$ ipython --no-banner

In [1]: import numpy as np

In [2]: from numpy import linalg as LA

In [3]: np.set_printoptions(suppress=True, linewidth=160)

In [4]: A = np.load("a.npy")

In [5]: print(A)
[[ 2  0  0]
 [ 0 14  0]
 [ 0  5  0]
 [ 4  0  0]
 [ 0  5  0]
 [ 0 11  0]
 [ 6  0  2]
 [ 0  5  0]
 [ 0  5  0]
 [ 0  5  0]
 [ 6  0  2]
 [ 0 14  0]
 [ 0 17  0]
 [ 4  0  0]
 [ 6  0  2]
 [ 0  8  0]
 [ 0 11  0]
 [ 6  0  2]]

In [6]: # row 4 repeats row 2

In [7]: Q, R = LA.qr(A)

In [8]: print(round(float(np.trace(Q @ Q.T)), 2))
3.0

In [9]: print(np.round(abs(R[0, 0]), 2), round(float(LA.norm(A[:, 0])), 2))
13.42 13.42

In [10]: print(R.round(2))
[[-13.42   0.    -3.58]
 [  0.   -33.35   0.  ]
 [  0.     0.    -1.79]]

In [11]: print(np.round(Q.T @ Q, 2) + 0)
[[1. 0. 0.]
 [0. 1. 0.]
 [0. 0. 1.]]

In [12]: print(np.allclose(R.T @ R, A.T @ A))
True

In [13]: print(np.round(np.abs(np.diag(R)), 2))
[13.42 33.35  1.79]

In [14]: print(Q.round(2))
[[-0.15  0.    0.3 ]
 [-0.   -0.42  0.  ]
 [-0.   -0.15  0.  ]
 [-0.3  -0.    0.6 ]
 [-0.   -0.15  0.  ]
 [-0.   -0.33  0.  ]
 [-0.45 -0.   -0.22]
 [-0.   -0.15  0.  ]
 [-0.   -0.15  0.  ]
 [-0.   -0.15  0.  ]
 [-0.45 -0.   -0.22]
 [-0.   -0.42  0.  ]
 [-0.   -0.51  0.  ]
 [-0.3  -0.    0.6 ]
 [-0.45 -0.   -0.22]
 [-0.   -0.24  0.  ]
 [-0.   -0.33  0.  ]
 [-0.45 -0.   -0.22]]

In [15]: print(Q.shape, R.shape)
(18, 3) (3, 3)

In [16]: data = np.load("test11.npy")

In [17]: print(data)
[[0. 1. 1.]
 [1. 0. 1.]
 [1. 1. 0.]]

In [18]: # symmetric, so the eigenvalues are real

In [19]: print(data @ data)
[[2. 1. 1.]
 [1. 2. 1.]
 [1. 1. 2.]]

In [20]: L = np.diag(data.sum(axis=1)) - data

In [21]: print(L @ np.ones(3))
[0. 0. 0.]

In [22]: print((LA.eigvalsh(L) < 1e-8).sum())
1
